$ python3 -q
>>> import numpy as np
>>> np.set_printoptions(precision=3, suppress=True, linewidth=200)
>>> def rnd(a):
...     return np.round(a, 3) + 0
... 
>>> E = np.array([[0.4, 0.4, 3.1, -1.4, -2.1, -0.2, -0.9, 12.0],
...     [-2.5, -0.1, 1.2, -0.8, 0.0, -0.3, 0.3, -4.0],
...     [-1.1, 1.5, 0.5, 0.1, 1.9, -0.3, -1.3, 2.0],
...     [-0.1, -0.3, 0.8, 1.5, 0.9, 1.1, -0.7, -8.0],
...     [1.0, 1.1, 0.2, 0.4, -2.5, 0.1, -0.1, -34.0]])
>>> theta = np.radians(72)
>>> Rm = np.eye(8)
>>> Rm[2, 2] = Rm[4, 4] = np.cos(theta)
>>> Rm[2, 4], Rm[4, 2] = -np.sin(theta), np.sin(theta)
>>> print(rnd(Rm))
[[ 1.     0.     0.     0.     0.     0.     0.     0.   ]
 [ 0.     1.     0.     0.     0.     0.     0.     0.   ]
 [ 0.     0.     0.309  0.    -0.951  0.     0.     0.   ]
 [ 0.     0.     0.     1.     0.     0.     0.     0.   ]
 [ 0.     0.     0.951  0.     0.309  0.     0.     0.   ]
 [ 0.     0.     0.     0.     0.     1.     0.     0.   ]
 [ 0.     0.     0.     0.     0.     0.     1.     0.   ]
 [ 0.     0.     0.     0.     0.     0.     0.     1.   ]]
>>> out = E @ Rm.T
>>> print(np.allclose(np.linalg.norm(E, axis=1), np.linalg.norm(out, axis=1)))
True
>>> print(rnd(np.abs(out - E).max(axis=0)))
[0.    0.    2.239 0.    4.399 0.    0.    0.   ]
>>> print(np.allclose(E @ E.T, out @ out.T))
True
>>> w1 = np.array([[0, 2, 2, 2, 2, 0],
...     [1, 1, 1, 0, 1, 0],
...     [0, 0, 0, 2, 1, 2],
...     [2, 2, 2, 1, 2, 1],
...     [1, 0, 2, 2, 2, 2],
...     [2, 2, 1, 0, 0, 1],
...     [1, 1, 1, 0, 2, 0],
...     [1, 0, 0, 0, 1, 1]])
>>> beta = np.array([0, 0, -3, 2, 2, 2])
>>> hid = np.maximum(E @ w1 + beta, 0)
>>> print(np.linalg.matrix_rank(hid))
4
>>> print((hid > 0).astype(int))
[[1 0 0 1 1 1]
 [0 0 0 0 0 0]
 [1 0 0 1 1 1]
 [0 1 1 1 0 0]
 [0 1 0 0 0 0]]
>>> print((hid > 0).mean(axis=0))
[0.4 0.4 0.2 0.6 0.4 0.4]
>>> C = np.array([[-4, 2], [2, -2], [-5, 4], [-1, -2], [5, -3], [1, -5]])
>>> print(rnd(hid @ C))
[[ 33.7 -94.9]
 [  0.    0. ]
 [ 15.1 -60.6]
 [ -7.2 -14.6]
 [  8.   -8. ]]
>>> print(w1 @ C)
[[  2  -6]
 [ -2   1]
 [  5 -17]
 [ -4  -5]
 [ -4 -10]
 [ -8  -1]
 [  3  -2]
 [  2  -6]]
>>> J = np.load("block9.npy")
>>> print(rnd(J))
[[-0.857 -2.298  0.499  0.799 -0.516 -0.129 -1.87  -2.408 -1.885  1.85  -1.241]
 [ 0.343 -1.986  0.514 -2.185 -1.495 -2.687 -0.787  0.252  1.539  0.223  1.83 ]
 [ 1.715 -1.015 -0.977 -2.881  0.988  1.021 -0.813 -0.427  0.217 -1.496 -2.574]
 [-0.686  0.34  -1.686 -0.609 -0.167 -0.92  -1.678  2.863 -3.037 -0.206  0.22 ]
 [ 3.944 -1.048  0.808  1.941 -1.01   0.326 -0.237  0.614 -1.072 -0.861  0.688]
 [ 0.514 -0.008 -3.098 -0.376 -2.606  0.016  2.442 -1.061 -0.604  0.846 -0.188]
 [ 2.058  2.115  0.554 -1.151  1.672 -1.764  0.401 -0.75  -0.976  2.659 -0.072]
 [-0.343  0.335  0.63  -1.611  0.399  1.155  0.391 -2.115 -2.173 -1.691  2.842]
 [ 0.514 -0.173 -3.083  1.492  2.062 -0.77  -1.608 -1.335  1.164 -0.447  1.486]
 [-0.514 -0.323  0.4    0.921  0.699 -3.221  1.685 -0.79  -1.001 -2.49  -1.446]
 [ 0.171  2.968  0.265  0.115 -2.447 -0.595 -2.378 -1.346  0.511 -1.209 -0.74 ]]
>>> O, Rm = np.linalg.qr(J)
>>> print(np.trace(O @ O.T))
11.0
>>> print(np.allclose(Rm.T @ Rm, J.T @ J))
True
>>> print(rnd(Rm))
[[5. 0. 0. 0. 0. 0. 0. 0. 0. 0. 0.]
 [0. 5. 0. 0. 0. 0. 0. 0. 0. 0. 0.]
 [0. 0. 5. 0. 0. 0. 0. 0. 0. 0. 0.]
 [0. 0. 0. 5. 0. 0. 0. 0. 0. 0. 0.]
 [0. 0. 0. 0. 5. 0. 0. 0. 0. 0. 0.]
 [0. 0. 0. 0. 0. 5. 0. 0. 0. 0. 0.]
 [0. 0. 0. 0. 0. 0. 5. 0. 0. 0. 0.]
 [0. 0. 0. 0. 0. 0. 0. 5. 0. 0. 0.]
 [0. 0. 0. 0. 0. 0. 0. 0. 5. 0. 0.]
 [0. 0. 0. 0. 0. 0. 0. 0. 0. 5. 0.]
 [0. 0. 0. 0. 0. 0. 0. 0. 0. 0. 5.]]
>>> print(O.shape, Rm.shape)
(11, 11) (11, 11)
>>> rng = np.random.default_rng(71)
>>> out = J + rng.integers(-2, 3, (11, 1)) @ rng.integers(-2, 3, (1, 11))
>>> print(rnd(out))
[[-4.857  1.702  0.499  0.799 -2.516 -2.129 -1.87  -4.408 -5.885  3.85   2.759]
 [ 2.343 -3.986  0.514 -2.185 -0.495 -1.687 -0.787  1.252  3.539 -0.777 -0.17 ]
 [ 1.715 -1.015 -0.977 -2.881  0.988  1.021 -0.813 -0.427  0.217 -1.496 -2.574]
 [-0.686  0.34  -1.686 -0.609 -0.167 -0.92  -1.678  2.863 -3.037 -0.206  0.22 ]
 [ 3.944 -1.048  0.808  1.941 -1.01   0.326 -0.237  0.614 -1.072 -0.861  0.688]
 [-1.486  1.992 -3.098 -0.376 -3.606 -0.984  2.442 -2.061 -2.604  1.846  1.812]
 [ 4.058  0.115  0.554 -1.151  2.672 -0.764  0.401  0.25   1.024  1.659 -2.072]
 [-2.343  2.335  0.63  -1.611 -0.601  0.155  0.391 -3.115 -4.173 -0.691  4.842]
 [-1.486  1.827 -3.083  1.492  1.062 -1.77  -1.608 -2.335 -0.836  0.553  3.486]
 [ 1.486 -2.323  0.4    0.921  1.699 -2.221  1.685  0.21   0.999 -3.49  -3.446]
 [ 4.171 -1.032  0.265  0.115 -0.447  1.405 -2.378  0.654  4.511 -3.209 -4.74 ]]
>>> print(np.abs(out - J).sum(axis=1))
[24. 12.  0.  0.  0. 12. 12. 12. 12. 12. 24.]
>>> print(np.linalg.matrix_rank(out - J, tol=1e-8))
1
>>> print(rnd(out[1] @ out[7]))
-30.178
>>> print(rnd(np.linalg.norm(out) ** 2 / np.linalg.norm(out, 2) ** 2))
1.686
>>> print(rnd(np.linalg.norm(out, axis=1)))
[10.874  6.696  5.     5.     5.     7.319  5.844  8.094  6.537  6.661  8.94 ]
>>> print(np.linalg.norm(out, axis=1).argmax())
0
>>> print(rnd(np.linalg.norm(out, 2)))
18.199
>>> print(rnd(np.linalg.norm(out[1], 1)), rnd(np.linalg.norm(out[1], np.inf)))
17.734 3.986
>>> print(rnd(np.linalg.norm(out, axis=0)))
[ 9.697  6.345  5.     5.     5.772  4.581  5.     7.049 10.241  6.919  9.607]
